>>> import numpy as np
>>> import numpy.linalg as la
>>> np.set_printoptions(precision=2, suppress=True, linewidth=140)
>>> tidy = lambda a: np.round(a, 2) + 0
>>> feats = np.load("m.npy")
>>> feats
array([[ 155,    0,   25,   59,   90,   70,  -81, -139,   50, -107],
       [   0,  130, -100,   43,  -40,  -35,   63,  -53,  -45,   31],
       [  25, -100,  161,   36,   56,   65,  -36,  -16,  -61,  -66],
       [  59,   43,   36,   81,   29,   35,    9,  -96,  -73,  -49],
       [  90,  -40,   56,   29,   66,   55,  -63,  -69,   29,  -75],
       [  70,  -35,   65,   35,   55,   50,  -45,  -60,    0,  -65],
       [ -81,   63,  -36,    9,  -63,  -45,   81,   36,  -81,   63],
       [-139,  -53,  -16,  -96,  -69,  -60,   36,  161,   18,   94],
       [  50,  -45,  -61,  -73,   29,    0,  -81,   18,  166,  -13],
       [-107,   31,  -66,  -49,  -75,  -65,   63,   94,  -13,   89]])
>>> # symmetric
>>> left, s, VT = la.svd(feats)
>>> V = VT[:(s > 1e-8).sum()]
>>> rng = np.random.default_rng(336345)
>>> vec = feats[6] + -1 * feats[3] + rng.integers(2) * np.eye(10)[1]
>>> vec
array([-140.,   20.,  -72.,  -72.,  -92.,  -80.,   72.,  132.,   -8.,  112.])
>>> np.allclose(V.T @ V @ vec, vec)
True
>>> la.matrix_rank(np.vstack([feats, vec]))
np.int64(3)
>>> tidy(la.norm(vec - V.T @ V @ vec))
np.float64(0.0)
>>> [round(float(x), 2) for x in la.svd(feats, compute_uv=False)[:3]]
[561.68, 316.29, 262.03]
>>> la.matrix_rank(feats, rtol=0.1)
np.int64(3)
>>> print(tidy(la.norm(feats, 2) / la.norm(feats)))
0.81
>>> la.determinant(feats)
Traceback (most recent call last):
  File "<python-input-18>", line 1, in <module>
    la.determinant(feats)
    ^^^^^^^^^^^^^^
AttributeError: module 'numpy.linalg' has no attribute 'determinant'
>>> np.trace(feats)
np.int64(1140)
>>> tidy(np.abs(la.eigvals(feats)).max())
np.float64(561.68)
>>> tidy(np.sort(np.abs(la.eigvals(feats))))
array([  0.  ,   0.  ,   0.  ,   0.  ,   0.  ,   0.  ,   0.  , 262.03, 316.29, 561.68])
>>> tidy(la.det(feats))
np.float64(0.0)
>>> tidy(feats @ la.pinv(feats) @ feats)
array([[ 155.,    0.,   25.,   59.,   90.,   70.,  -81., -139.,   50., -107.],
       [   0.,  130., -100.,   43.,  -40.,  -35.,   63.,  -53.,  -45.,   31.],
       [  25., -100.,  161.,   36.,   56.,   65.,  -36.,  -16.,  -61.,  -66.],
       [  59.,   43.,   36.,   81.,   29.,   35.,    9.,  -96.,  -73.,  -49.],
       [  90.,  -40.,   56.,   29.,   66.,   55.,  -63.,  -69.,   29.,  -75.],
       [  70.,  -35.,   65.,   35.,   55.,   50.,  -45.,  -60.,    0.,  -65.],
       [ -81.,   63.,  -36.,    9.,  -63.,  -45.,   81.,   36.,  -81.,   63.],
       [-139.,  -53.,  -16.,  -96.,  -69.,  -60.,   36.,  161.,   18.,   94.],
       [  50.,  -45.,  -61.,  -73.,   29.,    0.,  -81.,   18.,  166.,  -13.],
       [-107.,   31.,  -66.,  -49.,  -75.,  -65.,   63.,   94.,  -13.,   89.]])
